In [1]: import numpy as np

In [2]: np.set_printoptions(precision=1, suppress=True, linewidth=200, sign=" ")

In [3]: def rd(a):
   ...:     return np.round(a, 1) + 0
   ...: 

In [4]: M = np.load("dump.npy")

In [5]: print(M)
[[  0.4 -10.5   3.9   6.2]
 [  8.9   8.4  -6.9  -6.3]
 [  0.6   6.5  23.6 -10.1]
 [ -5.3   6.1  -1.6   2.2]
 [  4.4   8.2  15.7 -10.8]
 [  2.8   0.4  -8.6   2.6]
 [ -7.9  -3.2  -6.7  10.9]
 [  4.7   8.9  -5.2  -4.5]
 [ -0.7   9.    4.4  -4.3]
 [  3.2  24.8   6.1 -16.2]
 [ -3.3   4.3   0.7   1.2]
 [  4.    8.6   7.4  -8. ]
 [ -3.7  -1.1   0.2   4.7]
 [  4.4  -0.5 -11.    3. ]
 [  8.7   1.6  -1.9  -4. ]]

In [6]: M2 = np.c_[M[:, :2] @ np.array([[-9, 2], [-5, 9]]), np.array([1, -1, -3, 2, 1, -1, 0, -3, -1, 2, -1, -1, 0, 3, 0])]

In [7]: print(rd(M2))
[[  48.9  -93.7    1. ]
 [-122.1   93.4   -1. ]
 [ -37.9   59.7   -3. ]
 [  17.2   44.3    2. ]
 [ -80.6   82.6    1. ]
 [ -27.2    9.2   -1. ]
 [  87.1  -44.6    0. ]
 [ -86.8   89.5   -3. ]
 [ -38.7   79.6   -1. ]
 [-152.8  229.6    2. ]
 [   8.2   32.1   -1. ]
 [ -79.    85.4   -1. ]
 [  38.8  -17.3    0. ]
 [ -37.1    4.3    3. ]
 [ -86.3   31.8    0. ]]

In [8]: print(np.linalg.matrix_rank(np.c_[M, M2]))
5

In [9]: print(np.linalg.matrix_rank(M2))
3

In [10]: print(rd(np.linalg.lstsq(M, M2[:, 0])[0]))
[-9. -5.  0.  0.]

In [11]: m1 = np.load("m.npy")

In [12]: print(m1)
[[ 1 -1 -1  1  1 -1 -1  1]
 [ 1  1  1  1 -1 -1 -1 -1]]

In [13]: rng = np.random.default_rng(1200)

In [14]: M2 = m1 + rng.integers(-2, 3, (2, 1)) @ rng.integers(-2, 3, (1, 8))

In [15]: print(M2)
[[ 1 -3 -1  2  1 -3  1  0]
 [ 1  1  1  1 -1 -1 -1 -1]]

In [16]: print(M2 - m1)
[[ 0 -2  0  1  0 -2  2 -1]
 [ 0  0  0  0  0  0  0  0]]

In [17]: print(np.linalg.matrix_rank(M2 - m1, tol=1e-8))
1

In [18]: print(rd(np.linalg.svd(M2 - m1, compute_uv=False)))
[ 3.7  0. ]

In [19]: vec = np.array([1, -5, 3, 4, 0, -4, -4, -5])

In [20]: print(m1 * vec)
[[ 1  5 -3  4  0  4  4 -5]
 [ 1 -5  3  4  0  4  4  5]]

In [21]: print(np.einsum("ij,j->i", m1, vec))
[ 10  16]

In [22]: print(m1 @ vec)
[ 10  16]

In [23]: print(np.sign((m1 @ vec).round(6)))
[ 1  1]

In [24]: print(m1 @ np.eye(8)[3])
[ 1.  1.]

In [25]: print((m1 @ vec).argmax())
1

In [26]: print((m1 * vec).sum(axis=1))
[ 10  16]

In [27]: X = np.loadtxt("x.csv", delimiter=",")

In [28]: print(rd(X))
[[-0.4  0.8  0.3  0.4]
 [-0.2 -0.3 -0.4  0.8]
 [ 0.8  0.5 -0.4  0.2]
 [ 0.4 -0.3  0.8  0.4]]

In [29]: # orthonormal columns

In [30]: q, r_ = np.linalg.qr(X)

In [31]: print(np.allclose(r_.T @ r_, X.T @ X))
True

In [32]: print(rd(q.T @ q))
[[ 1.  0.  0.  0.]
 [ 0.  1.  0.  0.]
 [ 0.  0.  1.  0.]
 [ 0.  0.  0.  1.]]

In [33]: print(rd(np.abs(np.diag(r_))))
[ 1.  1.  1.  1.]

In [34]: print(rd(q @ r_))
[[-0.4  0.8  0.3  0.4]
 [-0.2 -0.3 -0.4  0.8]
 [ 0.8  0.5 -0.4  0.2]
 [ 0.4 -0.3  0.8  0.4]]

In [35]: print(q.shape, r_.shape)
(4, 4) (4, 4)

In [36]: print(rd(np.linalg.svd(X, compute_uv=False)))
[ 1.  1.  1.  1.]

In [37]: print(rd(np.linalg.pinv(X)))
[[-0.4 -0.2  0.8  0.4]
 [ 0.8 -0.3  0.5 -0.3]
 [ 0.3 -0.4 -0.4  0.8]
 [ 0.4  0.8  0.2  0.4]]

In [38]: print(rd(X[:, 0] @ X[:, 3]))
0.0

In [39]: vec = np.array([5, 1, 3, -2])

In [40]: print(rd(np.abs(np.linalg.eigvals(X))))
[ 1.  1.  1.  1.]

In [41]: print(rd(np.linalg.norm(vec)), rd(np.linalg.norm(X @ vec)))
6.2 6.2

In [42]: print([p for p in range(1, 25) if np.allclose(np.linalg.matrix_power(X, p), np.eye(4))])
[]

In [43]: print(4 - np.linalg.matrix_rank(X - np.eye(4), tol=1e-8))
1

In [44]: feats = np.load("a.npy")

In [45]: print(feats)
[[-1  0  0  0]
 [-1  2  0  0]
 [ 0 -1 -3  0]
 [-1  0 -3  2]]

In [46]: M2 = np.linalg.inv(feats)

In [47]: print(rd(M2))
[[-1.   0.   0.   0. ]
 [-0.5  0.5  0.   0. ]
 [ 0.2 -0.2 -0.3  0. ]
 [-0.2 -0.2 -0.5  0.5]]

In [48]: print(rd(feats @ M2))
[[ 1.  0.  0.  0.]
 [ 0.  1.  0.  0.]
 [ 0.  0.  1.  0.]
 [ 0.  0.  0.  1.]]

In [49]: print(np.allclose(M2, feats.T))
False

In [50]: print((np.abs(M2) > 1e-9).astype(int))
[[ 1  0  0  0]
 [ 1  1  0  0]
 [ 1  1  1  0]
 [ 1  1  1  1]]

In [51]: print(rd(np.linalg.det(feats) * M2))
[[-12.   0.   0.   0.]
 [ -6.   6.   0.   0.]
 [  2.  -2.  -4.   0.]
 [ -3.  -3.  -6.   6.]]

In [52]: w, vecs = np.linalg.eig(M2)

In [53]: print(M2 @ vecs[:, 0] - w[0] * vecs[:, 0])
[ 0.  0.  0.  0.]

In [54]: print(rd(np.sort(np.linalg.eigvals(np.linalg.inv(M2)))))
[-3. -1.  2.  2.]

In [55]: w, vecs = np.linalg.eig(feats)

In [56]: print(np.prod(w))
12.0

In [57]: M2 = np.array([[3, 0, 2], [5, -2, 0], [-5, 5, -5]])

In [58]: K = M2.T @ M2

In [59]: print(K)
[[ 59 -35  31]
 [-35  29 -25]
 [ 31 -25  29]]

In [60]: # symmetric, so the eigenvalues are real

In [61]: labels = rng.permutation(3)

In [62]: print(labels)
[ 1  0  2]

In [63]: M2 = K[labels][:, labels]

In [64]: print(np.trace(M2))
117

In [65]: print(M2)
[[ 29 -35 -25]
 [-35  59  31]
 [-25  31  29]]

In [66]: print(np.abs(K).max())
59

In [67]: print(np.unravel_index(np.abs(K).argmax(), K.shape))
(np.int64(0), np.int64(0))

In [68]: print(K.shape)
(3, 3)

In [69]: print(np.linalg.matrix_rank(K))
3

In [70]: print(K - K[0])
[[  0   0   0]
 [-94  64 -56]
 [-28  10  -2]]

In [71]: print(np.diff(K, axis=0))
[[-94  64 -56]
 [ 66 -54  54]]

In [72]: print(K.sum(axis=0))
[ 55 -31  35]
